>>> import numpy as np
>>> np.set_printoptions(precision=3, suppress=True, linewidth=200)
>>> data = np.load("layer14.npy")
>>> data
array([[ 2., -2.,  2.,  3.,  0.],
       [ 0., -2.,  1.,  3.,  2.],
       [ 0.,  0.,  2.,  0., -2.],
       [ 0.,  0., -3.,  2.,  1.],
       [ 0.,  0., -3., -3.,  0.]])
>>> P = np.triu(np.array([[3, 3, 2, 1, 3],
...     [2, 0, 3, 0, 2],
...     [2, 3, 1, 0, 0],
...     [0, 2, 2, 2, 3],
...     [2, 3, 1, 0, 3]]), 1) + np.eye(5)
>>> B = P @ data @ np.linalg.inv(P)
>>> P @ data - data @ P
array([[  0., -12.,  -3.,   0.,  -8.],
       [  0.,   0.,   6.,  -6., -11.],
       [  0.,   0.,   0.,   0.,   0.],
       [  0.,   0.,  -9.,  -9.,  -6.],
       [  0.,   0.,   0.,   0.,   9.]])
>>> round(np.linalg.det(B), 3)
np.float64(96.0)
>>> B = data / np.sqrt((data ** 2).mean(axis=1, keepdims=True))
>>> data - data.mean(axis=1, keepdims=True)
array([[ 1. , -3. ,  1. ,  2. , -1. ],
       [-0.8, -2.8,  0.2,  2.2,  1.2],
       [ 0. ,  0. ,  2. ,  0. , -2. ],
       [ 0. ,  0. , -3. ,  2. ,  1. ],
       [ 1.2,  1.2, -1.8, -1.8,  1.2]])
>>> round(float(np.linalg.det(data)), 3)
96.0
>>> np.allclose(data @ data.T, data.T @ data)
False
>>> assert data == data.T
Traceback (most recent call last):
  File "<python-input-12>", line 1, in <module>
    assert data == data.T
           ^^^^^^^^^^^^^^
ValueError: The truth value of an array with more than one element is ambiguous. Use a.any() or a.all()
>>> np.allclose(data, data.T)
False
>>> data @ data
array([[  4.,   0.,  -3.,   6.,  -5.],
       [  0.,   4., -15.,  -6.,  -3.],
       [  0.,   0.,  10.,   6.,  -4.],
       [  0.,   0., -15.,   1.,   8.],
       [  0.,   0.,   3.,  -6.,   3.]])
